% ipython --no-banner

In [1]: import numpy as np

In [2]: from numpy import linalg as LA

In [3]: np.set_printoptions(precision=2, suppress=True, linewidth=120, legacy="1.25")

In [4]: feats = np.array([[0, 0, 0, 0, 1],
   ...:     [0, 2, 0, 0, 0],
   ...:     [0, 0, 0, 2, 0],
   ...:     [1, 0, 0, 0, 0],
   ...:     [0, 0, 0, 0, 0]])

In [5]: U, sig, Vh = LA.svd(feats)

In [6]: sig
Out[6]: array([2., 2., 1., 1., 0.])

In [7]: np.argmax(sig[:-1] / (sig[1:] + 1e-6)) + 1
Out[7]: 4

In [8]: other = U[:, :4] @ np.diag(sig[:4]) @ Vh[:4]

In [9]: round(LA.norm(feats - other) / LA.norm(feats), 2)
Out[9]: 0.0

In [10]: np.abs(feats - other).max()
Out[10]: 0.0

In [11]: other
Out[11]: 
array([[0., 0., 0., 0., 1.],
       [0., 2., 0., 0., 0.],
       [0., 0., 0., 2., 0.],
       [1., 0., 0., 0., 0.],
       [0., 0., 0., 0., 0.]])

In [12]: LA.matrix_rank(other)
Out[12]: 4

In [13]: W0 = np.load("arr.npy")

In [14]: W0
Out[14]: 
array([[-0.15,  0.83,  0.04, -0.54],
       [-0.57,  0.29, -0.54,  0.55],
       [ 0.79,  0.41, -0.22,  0.39],
       [-0.15,  0.26,  0.81,  0.5 ]])

In [15]: P = np.triu(np.array([[-2, -3, 3, 2], [-2, -3, 1, 3], [-1, 1, 1, 0], [-1, 3, -3, 0]]), 1) + np.eye(4)

In [16]: other = P @ W0 @ LA.inv(P)

In [17]: round(float(LA.det(other)), 2)
Out[17]: -1.0

In [18]: np.round(np.poly(other), 2) + 0
Out[18]: array([ 1.  , -0.42,  0.  ,  0.42, -1.  ])

In [19]: round(np.trace(other), 2), round(np.trace(W0), 2)
Out[19]: (0.42, 0.42)

In [20]: LA.matrix_rank(other)
Out[20]: 4

In [21]: def softmax(z):
    ...:     e = np.exp(z - z.max(axis=-1, keepdims=True))
    ...:     return e / e.sum(axis=-1, keepdims=True)
    ...: 

In [22]: softmax(W0[1])
Out[22]: array([0.13, 0.32, 0.14, 0.41])

In [23]: S = W0 @ W0.T / np.sqrt(4)

In [24]: softmax(S).round(6).argmax(axis=1)
Out[24]: array([0, 1, 2, 3])

In [25]: softmax(S)[1] @ W0
Out[25]: array([-0.1 ,  0.42, -0.06,  0.27])

In [26]: softmax(S)
Out[26]: 
array([[0.35, 0.22, 0.22, 0.22],
       [0.22, 0.35, 0.22, 0.22],
       [0.22, 0.22, 0.35, 0.22],
       [0.22, 0.22, 0.22, 0.35]])

In [27]: x0 = np.array([1, -3, 3, -1])

In [28]: target = W0 @ x0

In [29]: c, lr = np.zeros(4), 1 / LA.norm(W0, 2) ** 2

In [30]: for i in range(30):
    ...:     c -= lr * W0.T @ (W0 @ c - target)
    ...:     if i % 10 == 0: print(i, round(LA.norm(W0 @ c - target), 2))
    ...: 
0 0.0
10 0.0
20 0.0

In [31]: c
Out[31]: array([ 1., -3.,  3., -1.])

In [32]: round(LA.cond(W0), 2)
Out[32]: 1.0

In [33]: np.allclose(W0 @ W0.T, W0.T @ W0)
Out[33]: True

In [34]: W0 @ W0
Out[34]: 
array([[-0.33, -0.01, -0.9 ,  0.28],
       [-0.59, -0.47,  0.39,  0.53],
       [-0.59,  0.78,  0.18, -0.1 ],
       [ 0.44,  0.41,  0.08,  0.79]])

In [35]: np.round(np.trace(W0), 2)
Out[35]: 0.42

In [36]: (W0 - W0.T) / 2
Out[36]: 
array([[ 0.  ,  0.7 , -0.38, -0.2 ],
       [-0.7 ,  0.  , -0.48,  0.15],
       [ 0.38,  0.48,  0.  , -0.21],
       [ 0.2 , -0.15,  0.21,  0.  ]])

In [37]: (W0 + W0.T) / 2
Out[37]: 
array([[-0.15,  0.13,  0.42, -0.35],
       [ 0.13,  0.29, -0.06,  0.41],
       [ 0.42, -0.06, -0.22,  0.6 ],
       [-0.35,  0.41,  0.6 ,  0.5 ]])

In [38]: round(LA.det(W0), 2)
Out[38]: -1.0

In [39]: LA.matrix_power(W0, 2)
Out[39]: 
array([[-0.33, -0.01, -0.9 ,  0.28],
       [-0.59, -0.47,  0.39,  0.53],
       [-0.59,  0.78,  0.18, -0.1 ],
       [ 0.44,  0.41,  0.08,  0.79]])

In [40]: mat = np.load("run13.npy")

In [41]: mat
Out[41]: 
array([[-1.,  0.,  0., -2.],
       [ 0., -1., -2.,  0.],
       [ 0., -2., -1.,  0.],
       [-2.,  0.,  0., -1.]])

In [42]: W1 = np.array([[5, 4, 2, 4], [4, 3, 1, 5], [1, 4, 1, 2], [3, 0, 1, 2]])

In [43]: c = np.array([4, 4, 0, 4])

In [44]: hid = np.maximum(mat @ W1 + c, 0)

In [45]: LA.matrix_rank(hid)
Out[45]: 0

In [46]: basis = np.array([[2, -3], [1, 0], [-1, 0], [-1, -1]])

In [47]: hid @ basis
Out[47]: 
array([[0., 0.],
       [0., 0.],
       [0., 0.],
       [0., 0.]])

In [48]: K = np.load("out10.npy")

In [49]: K
Out[49]: 
array([[-1,  2, -3, -2],
       [ 3, -6,  9,  6],
       [ 3, -6,  9,  6],
       [ 3, -6,  9,  6]])

In [50]: G = mat.T @ mat

In [51]: np.diag(G)
Out[51]: array([5., 5., 5., 5.])

In [52]: np.trace(G), (mat ** 2).sum()
Out[52]: (20.0, 20.0)

In [53]: np.allclose(G, G.T)
Out[53]: True

In [54]: J = np.array([[2, 2, -2, 3], [3, -1, -3, 0], [3, 0, 0, -2], [0, 2, 1, -2]])

In [55]: J
Out[55]: 
array([[ 2,  2, -2,  3],
       [ 3, -1, -3,  0],
       [ 3,  0,  0, -2],
       [ 0,  2,  1, -2]])

In [56]: LA.matrix_power(J, 2)
Out[56]: 
array([[ 4,  8, -7,  4],
       [-6,  7, -3, 15],
       [ 6,  2, -8, 13],
       [ 9, -6, -8,  2]])

In [57]: (J - J.T) / 2
Out[57]: 
array([[ 0. , -0.5, -2.5,  1.5],
       [ 0.5,  0. , -1.5, -1. ],
       [ 2.5,  1.5,  0. , -1.5],
       [-1.5,  1. ,  1.5,  0. ]])

In [58]: round(LA.det(J), 2)
Out[58]: 77.0

In [59]: np.allclose(J, J.T)
Out[59]: False

In [60]: np.round(LA.det(2 * J), 2), round(LA.det(J), 2)
Out[60]: (1232.0, 77.0)

In [61]: np.poly(J)
Out[61]: array([  1.,   1.,  -2., -21.,  77.])

In [62]: x0 = np.array([1, -1, 2, -4])

In [63]: target = J @ x0

In [64]: c, lr = np.zeros(4), 1 / LA.norm(J, 2) ** 2

In [65]: for i in range(250):
    ...:     c -= lr * J.T @ (J @ c - target)
    ...:     if i % 50 == 0: print(i, round(LA.norm(J @ c - target), 2))
    ...: 
0 8.23
50 0.12
100 0.02
150 0.01
200 0.0

In [66]: round(float(LA.cond(J)), 2)
Out[66]: 5.66

In [67]: c
Out[67]: array([ 1., -1.,  2., -4.])

In [68]: other = LA.inv(J)

In [69]: np.round(LA.det(J) * LA.det(other), 2)
Out[69]: 1.0

In [70]: np.round(J @ other, 2) + 0
Out[70]: 
array([[1., 0., 0., 0.],
       [0., 1., 0., 0.],
       [0., 0., 1., 0.],
       [0., 0., 0., 1.]])

In [71]: (np.abs(other) > 1e-9).astype(int)
Out[71]: 
array([[1, 1, 1, 1],
       [1, 1, 1, 1],
       [1, 1, 1, 1],
       [1, 1, 1, 1]])

In [72]: LA.det(J) * other
Out[72]: 
array([[ 10., -12.,  31., -16.],
       [ 12.,   1.,  -9.,  27.],
       [  6., -38.,  34., -25.],
       [ 15., -18.,   8., -24.]])

In [73]: np.allclose(other, J.T)
Out[73]: False

In [74]: X = np.load("data.npy")

In [75]: X
Out[75]: 
array([[-0.29, -1.34, -3.36, -1.69],
       [-3.52, -1.32,  0.15,  1.36],
       [ 1.47, -3.53,  1.15,  0.25],
       [ 1.17,  0.12, -1.84,  3.35]])

In [76]: np.sort(np.abs(LA.eigvals(X)))
Out[76]: array([4., 4., 4., 4.])

In [77]: round(float(np.abs(LA.eigvals(X)).max()), 2)
Out[77]: 4.0

In [78]: np.allclose(X, X.T)
Out[78]: False

In [79]: np.allclose(X @ X.T, X.T @ X)
Out[79]: True

In [80]: round(LA.det(X), 2)
Out[80]: -256.0

In [81]: P = np.triu(np.array([[0, -1, 2, 2], [3, -2, 3, -1], [1, 0, -3, 0], [-1, 0, -1, -3]]), 1) + np.eye(4)

In [82]: other = P @ X @ LA.inv(P)

In [83]: round(np.trace(other), 2), round(np.trace(X), 2)
Out[83]: (2.89, 2.89)

In [84]: other
Out[84]: 
array([[  8.51,   1.67, -26.91, -11.19],
       [ -0.29, -12.32,  43.  , -12.98],
       [  1.47,  -2.06,   4.41,  -4.75],
       [  1.17,   1.3 ,  -8.07,   2.3 ]])

In [85]: U, sig, Vh = LA.svd(W0, full_matrices=False)

In [86]: np.round(U.T @ W0 @ Vh.T, 2) + 0
Out[86]: 
array([[1., 0., 0., 0.],
       [0., 1., 0., 0.],
       [0., 0., 1., 0.],
       [0., 0., 0., 1.]])

In [87]: sig
Out[87]: array([1., 1., 1., 1.])

In [88]: x0 = np.array([-4, -2, -4, 0])

In [89]: target = X @ x0

In [90]: target
Out[90]: array([17.27, 16.13, -3.42,  2.42])

In [91]: np.round(LA.solve(X.T, X[3]), 2) + 0
Out[91]: array([0., 0., 0., 1.])

In [92]: np.round(LA.solve(X, target + X[:, 1]), 2) + 0
Out[92]: array([-4., -1., -4.,  0.])

In [93]: np.round(LA.solve(X, X[:, 0]), 2) + 0
Out[93]: array([1., 0., 0., 0.])

In [94]: other = X / np.sqrt((X ** 2).mean(axis=1, keepdims=True))

In [95]: X - X.mean(axis=1, keepdims=True)
Out[95]: 
array([[ 1.38,  0.33, -1.69, -0.02],
       [-2.69, -0.49,  0.98,  2.19],
       [ 1.63, -3.36,  1.32,  0.41],
       [ 0.47, -0.58, -2.54,  2.65]])

In [96]: LA.norm(other, axis=1)
Out[96]: array([2., 2., 2., 2.])

In [97]: E = np.array([[-1.4, 0.1, -0.3, 1.8, 0.9],
    ...:     [0.3, -1.2, -0.2, -0.8, -0.9],
    ...:     [-0.7, 0.3, 1.2, -0.4, 0.5],
    ...:     [0.3, 0.4, 1.3, -0.9, 1.3]])

In [98]: E
Out[98]: 
array([[-1.4,  0.1, -0.3,  1.8,  0.9],
       [ 0.3, -1.2, -0.2, -0.8, -0.9],
       [-0.7,  0.3,  1.2, -0.4,  0.5],
       [ 0.3,  0.4,  1.3, -0.9,  1.3]])

In [99]: x0 = np.array([-4, -3, 0, -2, 4])

In [100]: h1 = np.maximum(E @ x0, 0)

In [101]: np.maximum(E @ (3 * x0), 0)
Out[101]: array([15.9,  1.2, 14.1, 13.8])

In [102]: h1
Out[102]: array([5.3, 0.4, 4.7, 4.6])

In [103]: np.maximum(E @ x0, 0) - np.maximum(-E @ x0, 0)
Out[103]: array([5.3, 0.4, 4.7, 4.6])

In [104]: E.T @ h1
Out[104]: array([-9.21,  3.3 ,  9.95,  3.2 , 12.74])

In [105]: U, sig, Vh = LA.svd(E, full_matrices=False)

In [106]: U.shape, sig.shape, Vh.shape
Out[106]: ((4, 4), (4,), (4, 5))

In [107]: np.round(U.T @ U, 2) + 0
Out[107]: 
array([[1., 0., 0., 0.],
       [0., 1., 0., 0.],
       [0., 0., 1., 0.],
       [0., 0., 0., 1.]])

In [108]: round(float(np.sqrt((sig ** 2).sum())), 2), np.round(LA.norm(E), 2)
Out[108]: (4.0, 4.0)

In [109]: np.allclose(U * sig @ Vh, E)
Out[109]: True

In [110]: (sig > 1e-8).sum()
Out[110]: 4

In [111]: np.round(Vh @ Vh.T, 2) + 0
Out[111]: 
array([[1., 0., 0., 0.],
       [0., 1., 0., 0.],
       [0., 0., 1., 0.],
       [0., 0., 0., 1.]])
